$ python -q
>>> import numpy as np
>>> import numpy.linalg as la
>>> np.set_printoptions(suppress=True, linewidth=200)
>>> rng = np.random.default_rng(348)
>>> W0 = np.eye(4, dtype=int)[rng.permutation(4)] * np.array([3, 4, 5, -3])
>>> W0
array([[ 0,  4,  0,  0],
       [ 0,  0,  0, -3],
       [ 0,  0,  5,  0],
       [ 3,  0,  0,  0]])
>>> out = np.array([[-2, 6, -7], [-1, 0, 9], [2, -5, -1], [-1, -9, 9]])
>>> la.matrix_rank(np.vstack([W0, out.T]))
np.int64(4)
>>> out.T @ W0.T
array([[ -4,   3,  10,  -6],
       [  0,  27, -25,  18],
       [ 36, -27,  -5, -21]])
>>> P = np.triu(np.array([[0, -4, 4, -5], [-2, -3, 4, 3], [0, -2, -1, -1], [4, 3, 1, -5]]), 1) + np.eye(4)
>>> out = P @ W0 @ la.inv(P)
>>> np.trace(out), np.trace(W0)
(np.float64(5.0), np.int64(5))
>>> out
array([[ -15.,  -56.,  304.,  409.],
       [   9.,   36., -160., -226.],
       [  -3.,  -12.,   65.,   86.],
       [   3.,   12.,  -60.,  -81.]])
>>> np.diff(W0, axis=0)
array([[ 0, -4,  0, -3],
       [ 0,  0,  5,  3],
       [ 3,  0, -5,  0]])
>>> la.matrix_rank(W0)
np.int64(4)
>>> W0.shape
(4, 4)
>>> np.round(la.svd(W0, compute_uv=False), 2)
array([5., 4., 3., 3.])
>>> W0.sum(axis=0)
array([ 3,  4,  5, -3])
>>> np.count_nonzero(W0)
np.int64(4)
>>> M = np.load("w.npy")
>>> M.round(2)
array([[0.5 , 0.  , 0.  , 0.  , 0.  , 0.5 , 0.  ],
       [0.  , 0.67, 0.  , 0.  , 0.  , 0.  , 0.33],
       [0.  , 0.  , 0.67, 0.  , 0.33, 0.  , 0.  ],
       [0.2 , 0.  , 0.2 , 0.2 , 0.2 , 0.  , 0.2 ],
       [0.  , 0.  , 0.  , 0.  , 1.  , 0.  , 0.  ],
       [0.5 , 0.  , 0.  , 0.  , 0.  , 0.5 , 0.  ],
       [0.  , 0.33, 0.  , 0.  , 0.33, 0.  , 0.33]])
>>> out = np.array([[8, 1, 7],
...     [6, 6, 2],
...     [8, 4, 0],
...     [1, 1, 5],
...     [2, 7, 1],
...     [7, 5, 8],
...     [0, 1, 8]])
>>> np.round(M @ out, 2)
array([[7.5 , 3.  , 7.5 ],
       [4.  , 4.33, 4.  ],
       [6.  , 5.  , 0.33],
       [3.8 , 2.8 , 4.2 ],
       [2.  , 7.  , 1.  ],
       [7.5 , 3.  , 7.5 ],
       [2.67, 4.67, 3.67]])
>>> np.round(np.einsum("ij,ij->i", M, M), 2)
array([0.5 , 0.56, 0.56, 0.2 , 1.  , 0.5 , 0.33])
>>> np.round(out.T @ M.T, 2)
array([[7.5 , 4.  , 6.  , 3.8 , 2.  , 7.5 , 2.67],
       [3.  , 4.33, 5.  , 2.8 , 7.  , 3.  , 4.67],
       [7.5 , 4.  , 0.33, 4.2 , 1.  , 7.5 , 3.67]])
>>> np.round(np.einsum("ik,kj->ji", M, out), 2)
array([[7.5 , 4.  , 6.  , 3.8 , 2.  , 7.5 , 2.67],
       [3.  , 4.33, 5.  , 2.8 , 7.  , 3.  , 4.67],
       [7.5 , 4.  , 0.33, 4.2 , 1.  , 7.5 , 3.67]])
>>> np.vstack([M, out.T]).shape
(10, 7)
>>> np.round(np.einsum("ij->j", M), 2)
array([1.2 , 1.  , 0.87, 0.2 , 1.87, 1.  , 0.87])
>>> la.matrix_rank(M @ out)
np.int64(3)
>>> out = M / np.sqrt((M ** 2).mean(axis=1, keepdims=True))
>>> np.round(la.norm(out, axis=1), 2)
array([2.65, 2.65, 2.65, 2.65, 2.65, 2.65, 2.65])
>>> la.matrix_rank(M - M.mean(axis=1, keepdims=True))
np.int64(6)
>>> G = M.T @ M
>>> G.round(2)
array([[0.54, 0.  , 0.04, 0.04, 0.04, 0.5 , 0.04],
       [0.  , 0.56, 0.  , 0.  , 0.11, 0.  , 0.33],
       [0.04, 0.  , 0.48, 0.04, 0.26, 0.  , 0.04],
       [0.04, 0.  , 0.04, 0.04, 0.04, 0.  , 0.04],
       [0.04, 0.11, 0.26, 0.04, 1.26, 0.  , 0.15],
       [0.5 , 0.  , 0.  , 0.  , 0.  , 0.5 , 0.  ],
       [0.04, 0.33, 0.04, 0.04, 0.15, 0.  , 0.26]])
>>> np.round(la.eigvalsh(G)[::-1], 2) + 0
array([1.4 , 1.02, 0.73, 0.4 , 0.08, 0.01, 0.  ])
>>> np.round(np.diag(G), 2)
array([0.54, 0.56, 0.48, 0.04, 1.26, 0.5 , 0.26])
>>> np.round(la.svd(M, compute_uv=False) ** 2, 2) + 0
array([1.4 , 1.02, 0.73, 0.4 , 0.08, 0.01, 0.  ])
>>> feats = np.load("test19.npy")
>>> feats
array([[  0,  -1,   0,  -2,   2,  -1,   0],
       [ 10,   0,   2,  -1,   1,   2,   1],
       [  0,   1,   0,   2,   0,  -1,   2],
       [  5,  -2,   1,  -1,  -2,   0,   2],
       [-10,   2,  -2,   1,   0,   0,  -2],
       [  5,   1,   1,   0,   0,   2,  -1],
       [-10,   1,  -2,  -1,  -2,   1,  -1],
       [ 10,   1,   2,   2,   2,   2,   0]])
>>> u = np.array([5, 3])
>>> np.polyval(u, feats[0])
array([ 3, -2,  3, -7, 13, -2,  3])
>>> np.cross(feats[0, :3], feats[7, :3])
array([-2,  0, 10])
>>> np.convolve(feats[0], u)
array([  0,  -5,  -3, -10,   4,   1,  -3,   0])
>>> np.correlate(feats[0], feats[7], "full")
array([  0,   0,  -2,  -2,  -6,  -2,  -3, -12,   0, -20,  19, -10,   0])
>>> arr = np.load("case1.npy")
>>> arr
array([[-2,  0,  0,  0,  0,  0],
       [ 2,  0,  0,  0,  0,  0],
       [-2,  2,  0,  0,  0,  0],
       [ 0,  0, -2,  0,  0,  0],
       [ 0,  0,  2,  0,  0,  0],
       [ 0,  0, -2,  2,  0,  0],
       [ 0,  0,  0,  0, -2,  0],
       [ 0,  0,  0,  0,  2,  0],
       [ 0,  0,  0,  0, -2,  2]])
>>> P = arr @ la.solve(arr.T @ arr, arr.T)
>>> np.allclose(P @ P, P)
True
>>> P.round(2) + 0
array([[ 0.5, -0.5,  0. ,  0. ,  0. ,  0. ,  0. ,  0. ,  0. ],
       [-0.5,  0.5,  0. ,  0. ,  0. ,  0. ,  0. ,  0. ,  0. ],
       [ 0. ,  0. ,  1. ,  0. ,  0. ,  0. ,  0. ,  0. ,  0. ],
       [ 0. ,  0. ,  0. ,  0.5, -0.5,  0. ,  0. ,  0. ,  0. ],
       [ 0. ,  0. ,  0. , -0.5,  0.5,  0. ,  0. ,  0. ,  0. ],
       [ 0. ,  0. ,  0. ,  0. ,  0. ,  1. ,  0. ,  0. ,  0. ],
       [ 0. ,  0. ,  0. ,  0. ,  0. ,  0. ,  0.5, -0.5,  0. ],
       [ 0. ,  0. ,  0. ,  0. ,  0. ,  0. , -0.5,  0.5,  0. ],
       [ 0. ,  0. ,  0. ,  0. ,  0. ,  0. ,  0. ,  0. ,  1. ]])
>>> arr @ arr
Traceback (most recent call last):
  File "<python-input-49>", line 1, in <module>
    arr @ arr
    ~~~~^~~~~
ValueError: matmul: Input operand 1 has a mismatch in its core dimension 0, with gufunc signature (n?,k),(k,m?)->(n?,m?) (size 9 is different from 6)
>>> G = arr.T @ arr
>>> np.round(la.eigvalsh(G)[::-1], 2)
array([13.66, 13.66, 13.66,  2.34,  2.34,  2.34])
>>> np.trace(G), (arr ** 2).sum()
(np.int64(48), np.int64(48))
>>> G
array([[12, -4,  0,  0,  0,  0],
       [-4,  4,  0,  0,  0,  0],
       [ 0,  0, 12, -4,  0,  0],
       [ 0,  0, -4,  4,  0,  0],
       [ 0,  0,  0,  0, 12, -4],
       [ 0,  0,  0,  0, -4,  4]])
>>> np.allclose(G, G.T)
True
>>> (arr @ arr.T).shape
(9, 9)
>>> np.diag(G)
array([12,  4, 12,  4, 12,  4])
>>> E = np.load("data.npy")
>>> E.round(2)
array([[-0.15,  0.33, -0.2 ,  0.83, -0.26, -0.23, -0.18],
       [-0.11, -0.58, -0.46,  0.22,  0.31,  0.4 , -0.38],
       [ 0.3 ,  0.46, -0.76, -0.21,  0.23, -0.03,  0.16],
       [-0.19,  0.21, -0.06,  0.02, -0.44,  0.8 ,  0.29],
       [ 0.52, -0.43, -0.23, -0.04, -0.67, -0.17,  0.05],
       [-0.26,  0.24, -0.1 , -0.44, -0.34, -0.04, -0.74],
       [-0.71, -0.25, -0.33, -0.16, -0.15, -0.35,  0.4 ]])
>>> x0 = np.array([3, 1, 0, 1, 1, 0, 2])
>>> np.round(np.abs(la.eigvals(E)), 2)
array([1., 1., 1., 1., 1., 1., 1.])
>>> round(la.norm(x0), 2), np.round(la.norm(E @ x0), 2)
(np.float64(4.0), np.float64(4.0))
>>> [p for p in range(1, 25) if np.allclose(la.matrix_power(E, p), np.eye(7))]
[]
>>> np.round(np.sort(np.abs(np.degrees(np.angle(la.eigvals(E))))), 2)
array([  0.  ,  76.03,  76.03, 137.89, 137.89, 152.9 , 152.9 ])
>>> np.round(E.T @ (E @ x0), 2) + 0
array([3., 1., 0., 1., 1., 0., 2.])
>>> np.round(la.inv(E), 2)
array([[-0.15, -0.11,  0.3 , -0.19,  0.52, -0.26, -0.71],
       [ 0.33, -0.58,  0.46,  0.21, -0.43,  0.24, -0.25],
       [-0.2 , -0.46, -0.76, -0.06, -0.23, -0.1 , -0.33],
       [ 0.83,  0.22, -0.21,  0.02, -0.04, -0.44, -0.16],
       [-0.26,  0.31,  0.23, -0.44, -0.67, -0.34, -0.15],
       [-0.23,  0.4 , -0.03,  0.8 , -0.17, -0.04, -0.35],
       [-0.18, -0.38,  0.16,  0.29,  0.05, -0.74,  0.4 ]])
>>> np.round(E.T @ E, 2) + 0
array([[1., 0., 0., 0., 0., 0., 0.],
       [0., 1., 0., 0., 0., 0., 0.],
       [0., 0., 1., 0., 0., 0., 0.],
       [0., 0., 0., 1., 0., 0., 0.],
       [0., 0., 0., 0., 1., 0., 0.],
       [0., 0., 0., 0., 0., 1., 0.],
       [0., 0., 0., 0., 0., 0., 1.]])
>>> np.round(E[:, 1] @ E[:, 2], 2)
np.float64(-0.0)
>>> np.round(la.norm(E, axis=0), 2)
array([1., 1., 1., 1., 1., 1., 1.])
>>> np.round(la.pinv(E), 2)
array([[-0.15, -0.11,  0.3 , -0.19,  0.52, -0.26, -0.71],
       [ 0.33, -0.58,  0.46,  0.21, -0.43,  0.24, -0.25],
       [-0.2 , -0.46, -0.76, -0.06, -0.23, -0.1 , -0.33],
       [ 0.83,  0.22, -0.21,  0.02, -0.04, -0.44, -0.16],
       [-0.26,  0.31,  0.23, -0.44, -0.67, -0.34, -0.15],
       [-0.23,  0.4 , -0.03,  0.8 , -0.17, -0.04, -0.35],
       [-0.18, -0.38,  0.16,  0.29,  0.05, -0.74,  0.4 ]])
>>> X = np.loadtxt("dump.csv", delimiter=",")
>>> X.round(2)
array([[-0.14, -0.83,  0.54],
       [ 0.85, -0.38, -0.35],
       [ 0.5 ,  0.41,  0.76]])
>>> lab = rng.permutation(3)
>>> lab
array([0, 2, 1])
>>> out = X[lab][:, lab]
>>> np.round(np.trace(out), 2)
np.float64(0.24)
>>> out.round(2)
array([[-0.14,  0.54, -0.83],
       [ 0.5 ,  0.76,  0.41],
       [ 0.85, -0.35, -0.38]])
